$ python3 -q
>>> import numpy as np
>>> np.set_printoptions(precision=3, suppress=True, linewidth=120, legacy="1.25")
>>> arr = np.array([[3, 1, -5, -4, 0],
...     [1, 3, 1, -5, -4],
...     [-5, 1, 3, 1, -5],
...     [-4, -5, 1, 3, 1],
...     [0, -4, -5, 1, 3]])
>>> # symmetric
>>> def softmax(z):
...     e = np.exp(z - z.max(axis=-1, keepdims=True))
...     return e / e.sum(axis=-1, keepdims=True)
... 
>>> np.round(softmax(10 * arr[1]), 3) + 0
array([0., 1., 0., 0., 0.])
>>> print(softmax(arr).sum(axis=1))
[1. 1. 1. 1. 1.]
>>> np.round(softmax(arr[1]), 3) + 0
array([0.106, 0.786, 0.106, 0.   , 0.001])
>>> scores = arr @ arr.T / np.sqrt(5)
>>> softmax(scores).round(6).argmax(axis=1)
array([0, 1, 2, 3, 4])
>>> np.round(softmax(scores), 3) + 0
array([[1., 0., 0., 0., 0.],
       [0., 1., 0., 0., 0.],
       [0., 0., 1., 0., 0.],
       [0., 0., 0., 1., 0.],
       [0., 0., 0., 0., 1.]])
>>> np.round(softmax(scores + np.triu(np.full(scores.shape, -np.inf), 1)), 3) + 0
array([[1., 0., 0., 0., 0.],
       [0., 1., 0., 0., 0.],
       [0., 0., 1., 0., 0.],
       [0., 0., 0., 1., 0.],
       [0., 0., 0., 0., 1.]])
>>> M = np.array([[85, 39, 48, 92, 53, 117],
...     [39, 18, 21, 42, 24, 54],
...     [48, 21, 37, 54, 33, 63],
...     [92, 42, 54, 100, 58, 126],
...     [53, 24, 33, 58, 34, 72],
...     [117, 54, 63, 126, 72, 162]])
>>> r0 = np.array([-5, 3, -1])
>>> np.convolve(M[5], r0)
array([-585,   81, -270, -495,  -45, -720,  414, -162])
>>> np.polyval(r0, M[5])
array([ -68095,  -14419,  -19657,  -79003,  -25705, -130735])
>>> print(np.array([np.convolve(row, r0, "same") for row in M]))
[[  60 -208 -355  -37 -518  298]
 [  27  -90 -165  -15 -240  138]
 [  39 -170 -180  -40 -270  156]
 [  66 -236 -380  -44 -556  320]
 [  39 -146 -215  -29 -316  182]
 [  81 -270 -495  -45 -720  414]]
>>> F = np.load("arr.npy")
>>> F
array([[9, 1, 5, 3, 9],
       [8, 0, 9, 7, 6],
       [5, 8, 7, 4, 0],
       [7, 5, 1, 1, 9],
       [6, 6, 5, 6, 3]])
>>> O, Rm = np.linalg.qr(F)
>>> np.abs(np.diag(Rm))
array([15.969,  8.338,  6.34 ,  2.66 ,  1.181])
>>> Rm
array([[-15.969,  -7.515, -11.836,  -9.143, -13.151],
       [  0.   ,   8.338,   0.847,   0.875,  -3.217],
       [  0.   ,   0.   ,  -6.34 ,  -4.424,   4.72 ],
       [  0.   ,   0.   ,   0.   ,  -2.66 ,   0.204],
       [  0.   ,   0.   ,   0.   ,   0.   ,  -1.181]])
>>> round(float(abs(Rm[0, 0])), 3), np.round(np.linalg.norm(F[:, 0]), 3)
(15.969, 15.969)
>>> m1 = np.loadtxt("m.csv", delimiter=",")
>>> m1
array([[-0.1  , -0.5  , -0.5  , -0.6  ,  0.28 ],
       [ 0.9  ,  0.4  ,  1.5  ,  0.3  , -2.685],
       [ 0.4  ,  0.8  ,  1.   , -0.7  , -1.18 ],
       [-0.3  , -0.1  , -0.4  , -0.7  ,  0.909],
       [-0.8  , -0.5  , -0.8  , -1.   ,  2.396],
       [-1.6  ,  0.9  , -0.7  , -0.1  ,  4.793],
       [ 0.2  , -1.6  , -0.1  , -1.9  , -0.602],
       [-1.2  ,  0.5  ,  0.2  , -0.2  ,  3.563],
       [-0.1  ,  0.2  ,  1.5  ,  1.3  ,  0.265],
       [-1.4  , -1.2  , -0.4  ,  0.   ,  4.187],
       [ 2.2  , -1.2  ,  1.   , -0.3  , -6.618],
       [ 0.2  ,  0.5  , -0.1  ,  0.2  , -0.59 ],
       [ 0.9  ,  0.6  ,  0.6  ,  0.2  , -2.693],
       [-0.2  , -0.3  , -0.2  , -0.7  ,  0.572],
       [-0.6  , -0.6  ,  0.1  , -0.3  ,  1.757],
       [ 1.4  ,  0.6  , -0.3  ,  0.3  , -4.218],
       [-0.3  , -1.3  ,  1.   ,  0.2  ,  0.895],
       [-1.4  , -0.6  ,  0.5  ,  0.1  ,  4.182],
       [ 0.6  , -0.6  , -1.3  , -1.   , -1.812]])
>>> blk = np.stack([m1, 4 * m1, m1[::-1]])
>>> np.linalg.matrix_rank(blk)
array([5, 5, 5])
>>> (blk @ m1.T).shape
(3, 19, 19)
>>> print(np.einsum("bij,cij->bc", blk, blk))
[[ 214.286  857.144   -1.648]
 [ 857.144 3428.577   -6.594]
 [  -1.648   -6.594  214.286]]
>>> softmax(m1[18] + 4)
array([0.574, 0.173, 0.086, 0.116, 0.051])
>>> softmax(m1[18])
array([0.574, 0.173, 0.086, 0.116, 0.051])
>>> np.round(softmax(10 * m1[18]), 3) + 0
array([1., 0., 0., 0., 0.])
>>> print(softmax(m1).sum(axis=1))
[1. 1. 1. 1. 1. 1. 1. 1. 1. 1. 1. 1. 1. 1. 1. 1. 1. 1. 1.]
>>> scores = m1 @ m1.T / np.sqrt(5)
>>> print(softmax(scores)[18] @ m1)
[ 1.948 -0.948  0.735 -0.292 -5.86 ]
>>> softmax(scores).round(6).argmax(axis=1)
array([ 9, 10, 10,  5,  5,  5, 10,  5,  8,  5, 10, 10, 10,  9,  9, 10, 17,  5, 10])
>>> dist = np.linalg.norm(m1[:, None] - m1[None], axis=-1)
>>> dist[13].round(6).argsort(kind="stable")[:4]
array([13,  3,  0, 14])
>>> r0, g = m1[16], m1[7]
>>> round(r0 @ g, 3)
3.059
>>> pr = (r0 @ g) / (r0 @ r0) * r0
>>> pr
array([-0.253, -1.098,  0.845,  0.169,  0.756])
>>> cen = (m1 - m1.mean(axis=0)) / m1.std(axis=0)
>>> np.argwhere(np.abs(cen) > 2)
array([[ 6,  3],
       [ 8,  3],
       [10,  0],
       [10,  4]])
>>> coef = np.linalg.lstsq(np.delete(cen, 1, axis=1), cen[:, 1])[0]
>>> np.abs(coef).argmax()
0
>>> round(1 - np.var(cen[:, 1] - np.delete(cen, 1, axis=1) @ coef), 3)
0.313
>>> r0 = np.array([3, 2])
>>> W0 = np.array([np.roll(r0, i) for i in range(2)])
>>> W0
array([[3, 2],
       [2, 3]])
>>> proj = np.triu(np.array([[1, 1], [0, 2]]), 1) + np.eye(2)
>>> Y = proj @ W0 @ np.linalg.inv(proj)
>>> np.trace(Y), np.trace(W0)
(6.0, 6)
>>> np.linalg.matrix_rank(Y)
2
>>> print(np.round(np.linalg.det(Y), 3))
5.0
>>> print(Y)
[[5. 0.]
 [2. 1.]]
>>> theta = np.radians(36)
>>> Rm = np.eye(2)
>>> Rm[1, 1] = Rm[0, 0] = np.cos(theta)
>>> Rm[1, 0], Rm[0, 1] = -np.sin(theta), np.sin(theta)
>>> Rm
array([[ 0.809,  0.588],
       [-0.588,  0.809]])
>>> Y = W0 @ Rm.T
>>> np.round(np.linalg.det(Rm), 3), round(float(np.trace(Rm)), 3)
(1.0, 1.618)
>>> print(np.allclose(np.linalg.norm(W0, axis=1), np.linalg.norm(Y, axis=1)))
True
>>> rng = np.random.default_rng(6775)
>>> lab = rng.permutation(2)
>>> lab
array([1, 0])
>>> Y = W0[lab][:, lab]
>>> print(np.allclose(Y, W0))
True
>>> np.round(np.linalg.det(Y), 3), round(float(np.linalg.det(W0[lab])), 3)
(5.0, -5.0)
>>> np.diag(Y)
array([3, 3])
>>> vals, V = np.linalg.eig(W0)
>>> vals
array([5., 1.])
>>> np.sort(np.linalg.eigvals(np.linalg.inv(W0)))
array([0.2, 1. ])
>>> round(np.prod(vals), 3)
5.0
>>> vals, V = np.linalg.eigh(W0)
>>> print(np.unique(vals.round(6) + 0, return_counts=True)[1])
[1 1]
>>> print(np.linalg.eigvalsh(W0 @ W0))
[ 1. 25.]
>>> vals.sum(), np.trace(W0)
(6.0, 6)
>>> (vals > 1e-8).sum(), (vals < -1e-8).sum()
(2, 0)
>>> print(np.abs(V[:, -1]))
[0.707 0.707]
>>> np.round(V.T @ V, 3) + 0
array([[1., 0.],
       [0., 1.]])
>>> feats = 0.7 ** np.abs(np.subtract.outer(np.arange(3), np.arange(3)))
>>> feats
array([[1.  , 0.7 , 0.49],
       [0.7 , 1.  , 0.7 ],
       [0.49, 0.7 , 1.  ]])
>>> vals, V = np.linalg.eigvalsh(feats)
Traceback (most recent call last):
  File "<python-input-84>", line 1, in <module>
    vals, V = np.linalg.eigvalsh(feats)
    ^^^^^^^
ValueError: too many values to unpack (expected 2)
>>> vals, V = np.linalg.eigh(feats)
>>> np.round(V.T @ feats @ V, 3) + 0
array([[0.225, 0.   , 0.   ],
       [0.   , 0.51 , 0.   ],
       [0.   , 0.   , 2.265]])
>>> vals.sum(), np.trace(feats)
(3.0, 3.0)
>>> np.abs(V[:, -1])
array([0.557, 0.616, 0.557])
>>> vals
array([0.225, 0.51 , 2.265])
>>> np.linalg.eigvalsh(feats @ feats)
array([0.051, 0.26 , 5.129])
>>> np.linalg.eigvalsh(feats + -1 * np.eye(3))
array([-0.775, -0.49 ,  1.265])
>>> vals, V = np.linalg.eig(feats)
>>> np.sort(np.linalg.eigvals(np.linalg.inv(feats)))
array([0.442, 1.961, 4.441])
>>> vals
array([2.265, 0.51 , 0.225])
>>> r0 = np.array([-5, 3, -5])
>>> np.array([np.convolve(row, r0, "same") for row in feats])
array([[-0.5 , -5.35, -2.03],
       [-2.9 , -4.  , -2.9 ],
       [-2.03, -5.35, -0.5 ]])
>>> np.polyval(r0, feats[0])
array([-7.   , -5.35 , -4.731])
>>> print(np.correlate(feats[0], feats[1], "full"))
[0.7   1.49  1.743 0.98  0.343]
>>> np.convolve(feats[0], r0)
array([-5.  , -0.5 , -5.35, -2.03, -2.45])
>>> print(np.cross(feats[0, :3], feats[1, :3]))
[ 0.    -0.357  0.51 ]
>>> r0 = np.array([-5, 5, 2])
>>> Y = feats + np.outer(r0, np.eye(3)[2])
>>> Y
array([[ 1.  ,  0.7 , -4.51],
       [ 0.7 ,  1.  ,  5.7 ],
       [ 0.49,  0.7 ,  3.  ]])
>>> np.linalg.matrix_rank(np.linalg.inv(Y) - np.linalg.inv(feats), tol=1e-8)
1
>>> theta = np.sort(rng.uniform(-2, 2, 30))
>>> K = np.c_[theta, theta ** 2, theta ** 3] @ np.array([[3, 0, 0, 2], [2, 3, 0, 2], [2, 1, 3, 0]])
>>> K
array([[ -9.176,   3.76 , -14.797,   2.391],
       [ -8.351,   3.656, -13.211,   2.095],
       [ -5.823,   3.151,  -8.337,   1.141],
       [ -4.428,   2.694,  -5.662,   0.583],
       [ -4.189,   2.597,  -5.208,   0.485],
       [ -3.643,   2.349,  -4.181,   0.261],
       [ -2.374,   1.584,  -1.911,  -0.24 ],
       [ -2.204,   1.455,  -1.632,  -0.3  ],
       [ -1.798,   1.12 ,  -1.018,  -0.422],
       [ -1.244,   0.62 ,  -0.37 ,  -0.5  ],
       [ -0.868,   0.308,  -0.118,  -0.449],
       [ -0.216,   0.017,  -0.001,  -0.14 ],
       [  0.254,   0.02 ,   0.002,   0.173],
       [  0.581,   0.092,   0.015,   0.4  ],
       [  0.664,   0.118,   0.021,   0.457],
       [  1.01 ,   0.244,   0.061,   0.696],
       [  3.768,   1.814,   1.03 ,   2.381],
       [  4.533,   2.318,   1.439,   2.791],
       [  5.612,   3.045,   2.082,   3.338],
       [  6.051,   3.346,   2.362,   3.552],
       [  6.804,   3.864,   2.865,   3.909],
       [  7.479,   4.332,   3.336,   4.219],
       [  7.939,   4.652,   3.667,   4.425],
       [  8.243,   4.864,   3.89 ,   4.559],
       [ 11.525,   7.162,   6.467,   5.921],
       [ 19.485,  12.733,  13.576,   8.78 ],
       [ 21.317,  14.008,  15.327,   9.377],
       [ 23.326,  15.401,  17.282,  10.012],
       [ 25.053,  16.596,  18.99 ,  10.543],
       [ 25.291,  16.76 ,  19.227,  10.616]])
>>> # null space of dimension 1
>>> np.linalg.matrix_rank(K, rtol=0.1)
2
>>> round(float(np.linalg.norm(K, 2) / np.linalg.norm(K)), 3)
0.961
>>> [round(float(x), 3) for x in np.linalg.svd(K, compute_uv=False)[:3]]
[83.177, 23.173, 6.037]
>>> K @ np.linalg.pinv(K) @ K
array([[ -9.176,   3.76 , -14.797,   2.391],
       [ -8.351,   3.656, -13.211,   2.095],
       [ -5.823,   3.151,  -8.337,   1.141],
       [ -4.428,   2.694,  -5.662,   0.583],
       [ -4.189,   2.597,  -5.208,   0.485],
       [ -3.643,   2.349,  -4.181,   0.261],
       [ -2.374,   1.584,  -1.911,  -0.24 ],
       [ -2.204,   1.455,  -1.632,  -0.3  ],
       [ -1.798,   1.12 ,  -1.018,  -0.422],
       [ -1.244,   0.62 ,  -0.37 ,  -0.5  ],
       [ -0.868,   0.308,  -0.118,  -0.449],
       [ -0.216,   0.017,  -0.001,  -0.14 ],
       [  0.254,   0.02 ,   0.002,   0.173],
       [  0.581,   0.092,   0.015,   0.4  ],
       [  0.664,   0.118,   0.021,   0.457],
       [  1.01 ,   0.244,   0.061,   0.696],
       [  3.768,   1.814,   1.03 ,   2.381],
       [  4.533,   2.318,   1.439,   2.791],
       [  5.612,   3.045,   2.082,   3.338],
       [  6.051,   3.346,   2.362,   3.552],
       [  6.804,   3.864,   2.865,   3.909],
       [  7.479,   4.332,   3.336,   4.219],
       [  7.939,   4.652,   3.667,   4.425],
       [  8.243,   4.864,   3.89 ,   4.559],
       [ 11.525,   7.162,   6.467,   5.921],
       [ 19.485,  12.733,  13.576,   8.78 ],
       [ 21.317,  14.008,  15.327,   9.377],
       [ 23.326,  15.401,  17.282,  10.012],
       [ 25.053,  16.596,  18.99 ,  10.543],
       [ 25.291,  16.76 ,  19.227,  10.616]])
>>> np.round(np.trace(np.linalg.pinv(K) @ K), 3)
3.0
>>> print(np.linalg.lstsq(K[:-1].T, K[-1])[2])
3
>>> print(np.abs(np.diag(np.linalg.qr(K)[1])) > 1e-9)
[ True  True  True False]
>>> np.unique(K.round(6), axis=0).shape
(30, 4)
